In [1]: import numpy as np

In [2]: np.set_printoptions(precision=1, suppress=True, linewidth=100, legacy="1.25")

In [3]: def tidy(a):
   ...:     return np.round(a, 1) + 0
   ...: 

In [4]: m1 = np.loadtxt("arr.csv", delimiter=",")

In [5]: print(m1)
[[ 3.6  6.6  6.1  1.3 -2.   0.6]
 [ 1.9  1.2  4.8 -3.7  7.4 -2. ]
 [-0.2 -2.5 -2.6 -3.4 -3.  -8.1]
 [ 1.6 -4.9 -5.5 -4.2 -3.6  3.6]
 [-2.  -5.6  6.5  2.8  2.8  2.6]
 [-5.4  5.1  3.8  4.6 -3.1 -0.3]
 [-5.5 -1.4  6.7 -4.6 -1.   0.4]
 [ 7.4 -0.3  3.1 -4.3  1.7  3.8]
 [-3.6  0.2  1.7 -2.6 -2.1 -8.5]
 [-0.4 -0.6  7.3 -3.2  1.1  5.8]
 [-0.8  7.  -1.7  1.1 -5.8  3.6]
 [-2.5 -2.6  1.4  8.2  0.2  4.3]
 [ 0.3  3.4  2.8  3.  -8.3  1.6]
 [-4.4  0.1  4.6  2.  -7.   2.4]
 [-1.9 -7.   0.  -6.2  1.3 -2.5]
 [-1.5  2.9 -1.2 -9.3 -1.2  0.8]
 [-5.8  2.8 -7.  -1.1 -2.4  1.5]
 [-1.5  4.4  7.4  3.3 -3.6  0. ]
 [-5.3  1.9 -4.9 -2.9  0.2  6. ]
 [-3.1  2.4 -5.1  4.   0.   6.5]
 [-0.7  9.4  0.5  1.5  2.3  1.7]
 [-6.7  3.4 -0.6 -4.1 -0.5 -5.1]
 [-4.6 -1.6 -4.9  4.8  4.8 -2.6]
 [-5.3 -4.7  3.2  1.3  6.   1.6]
 [ 0.   7.4  1.4 -5.8  3.   0. ]
 [-8.   4.6  1.3  0.5  1.4 -3.4]
 [-0.7 -5.1 -1.8 -0.9 -6.9 -4.7]
 [-2.6  3.6  6.8  5.1 -2.5 -1.5]
 [ 6.9 -3.8  4.1  4.2 -1.1 -1.6]
 [-4.9  0.7  5.  -3.3  3.5 -5.2]
 [ 6.3  1.7  4.7  0.   5.9  0.2]]

In [6]: Ac = (m1 - m1.mean(axis=0)) / m1.std(axis=0)

In [7]: print(np.argwhere(np.abs(Ac) > 2))
[[ 1  4]
 [ 2  5]
 [ 7  0]
 [ 8  5]
 [11  3]
 [12  4]
 [15  3]
 [16  2]
 [20  1]
 [28  0]
 [30  0]]

In [8]: c = np.linalg.lstsq(np.delete(Ac, 2, axis=1), Ac[:, 2])[0]

In [9]: print(np.abs(c).argmax())
0

In [10]: print(tidy(c))
[ 0.3  0.1  0.2  0.2 -0.1]

In [11]: rng = np.random.default_rng(1513)

In [12]: arr = (rng.random((4, 4)) < 0.3) + np.eye(4)

In [13]: arr /= arr.sum(axis=1, keepdims=True)

In [14]: print(tidy(arr))
[[0.2 0.2 0.2 0.2]
 [0.  1.  0.  0. ]
 [0.  0.5 0.5 0. ]
 [0.  0.  0.  1. ]]

In [15]: x0 = np.array([2, 1, 2, 1])

In [16]: rhs = arr @ x0

In [17]: print(rhs)
[1.5 1.  1.5 1. ]

In [18]: print(tidy(np.linalg.solve(arr, arr[:, 2])))
[0. 0. 1. 0.]

In [19]: print(tidy(np.linalg.solve(arr, rhs)))
[2. 1. 2. 1.]

In [20]: print(tidy(np.linalg.solve(arr, 5 * rhs)))
[10.  5. 10.  5.]

In [21]: print(tidy(np.linalg.solve(arr.T, arr[0])))
[1. 0. 0. 0.]

In [22]: D = np.linalg.norm(m1[:, None] - m1[None], axis=-1)

In [23]: print(np.linalg.matrix_rank(D ** 2))
8

In [24]: print(np.unravel_index(D.round(6).argmax(), D.shape))
(18, 28)

In [25]: print(D.shape)
(31, 31)

In [26]: print(tidy(np.linalg.norm(m1, axis=1)))
[10.  10.  10.  10.  10.  10.  10.  10.  10.   9.9 10.  10.  10.  10.   9.9 10.  10.  10.  10.
 10.  10.  10.  10.  10.  10.  10.  10.  10.  10.  10.  10. ]

In [27]: print(D.mean(axis=1).argmax())
3

In [28]: F = np.array([[3.0, 0.0, 0.0, 0.0, 0.0],
    ...:     [0.0, 3.0, 2.0, 2.0, 2.0],
    ...:     [0.0, 2.0, 3.0, 2.0, 2.0],
    ...:     [0.0, 2.0, 2.0, 3.0, 2.0],
    ...:     [0.0, 2.0, 2.0, 2.0, 3.0]])

In [29]: x0 = np.ones(5)

In [30]: for _ in range(7):
    ...:     x0 = F @ x0
    ...:     x0 /= np.linalg.norm(x0)
    ...:     print(round(x0 @ F @ x0, 1))
    ...: 
8.8
9.0
9.0
9.0
9.0
9.0
9.0

In [31]: print(tidy(x0))
[0.  0.5 0.5 0.5 0.5]

In [32]: print(tidy(np.linalg.eigvalsh(F)[-1]))
9.0

In [33]: print(np.flatnonzero(np.linalg.matrix_power((F != 0) + (F.T != 0) + np.eye(5), 5)[0]))
[0]

In [34]: print(F @ F)
[[ 9.  0.  0.  0.  0.]
 [ 0. 21. 20. 20. 20.]
 [ 0. 20. 21. 20. 20.]
 [ 0. 20. 20. 21. 20.]
 [ 0. 20. 20. 20. 21.]]

In [35]: print(tidy(np.linalg.det(F)))
27.0

In [36]: print(tidy(np.sort(np.linalg.eigvals(F).real)))
[1. 1. 1. 3. 9.]

In [37]: Q = F.astype(float).copy()

In [38]: for j in range(5):
    ...:     Q[:, j] -= Q[:, :j] @ (Q[:, :j].T @ Q[:, j])
    ...:     Q[:, j] /= np.linalg.norm(Q[:, j])
    ...: 

In [39]: print(tidy(Q.T @ F))
[[3.  0.  0.  0.  0. ]
 [0.  4.6 4.4 4.4 4.4]
 [0.  0.  1.4 0.7 0.7]
 [0.  0.  0.  1.2 0.4]
 [0.  0.  0.  0.  1.2]]

In [40]: print(tidy(Q.T @ Q))
[[1. 0. 0. 0. 0.]
 [0. 1. 0. 0. 0.]
 [0. 0. 1. 0. 0.]
 [0. 0. 0. 1. 0.]
 [0. 0. 0. 0. 1.]]
